% python3 -q
>>> import numpy as np
>>> np.set_printoptions(precision=2, suppress=True, linewidth=120, legacy="1.25")
>>> rnd = lambda a: np.round(a, 2) + 0
>>> E = np.array([[0, 2, 3, 0],
...     [4, 4, 1, 16],
...     [5, 1, 1, 20],
...     [3, -4, -2, 12],
...     [-2, 3, 2, -8],
...     [3, 3, -2, 12]])
>>> np.argsort(-np.linalg.norm(E, axis=0).round(6), kind="stable")[:3]
array([3, 0, 1])
>>> [round(float(x), 2) for x in np.linalg.svd(E, compute_uv=False)[:3]]
[32.77, 7.93, 3.47]
>>> rnd(np.linalg.norm(E, 2) / np.linalg.norm(E))
0.97
>>> np.linalg.matrix_rank(E, rtol=0.1)
3
>>> gram = E.T @ E
>>> (E @ E.T).shape
(6, 6)
>>> rnd(np.linalg.svd(E, compute_uv=False) ** 2)
array([1074.14,   62.83,   12.03,    0.  ])
>>> rnd(np.linalg.eigvalsh(gram)[::-1])
array([1074.14,   62.83,   12.03,    0.  ])
>>> np.trace(gram), (E ** 2).sum()
(1149, 1149)
>>> np.allclose(gram, gram.T)
True
>>> feats = np.loadtxt("out16.csv", delimiter=",")
>>> rnd(feats)
array([[ 0.92,  0.02, -0.09, -0.06,  0.01,  0.24],
       [ 0.02,  1.  ,  0.02,  0.01,  0.  , -0.06],
       [-0.09,  0.02,  0.88, -0.07,  0.01,  0.3 ],
       [-0.06,  0.01, -0.07,  0.96,  0.01,  0.17],
       [ 0.01,  0.  ,  0.01,  0.01,  1.  , -0.03],
       [ 0.24, -0.06,  0.3 ,  0.17, -0.03,  0.24]])
>>> # projection: eigenvalues are 0 or 1
>>> rnd(np.linalg.det(feats))
0.0
>>> rnd(np.linalg.matrix_power(feats, 2))
array([[ 0.92,  0.02, -0.09, -0.06,  0.01,  0.24],
       [ 0.02,  1.  ,  0.02,  0.01,  0.  , -0.06],
       [-0.09,  0.02,  0.88, -0.07,  0.01,  0.3 ],
       [-0.06,  0.01, -0.07,  0.96,  0.01,  0.17],
       [ 0.01,  0.  ,  0.01,  0.01,  1.  , -0.03],
       [ 0.24, -0.06,  0.3 ,  0.17, -0.03,  0.24]])
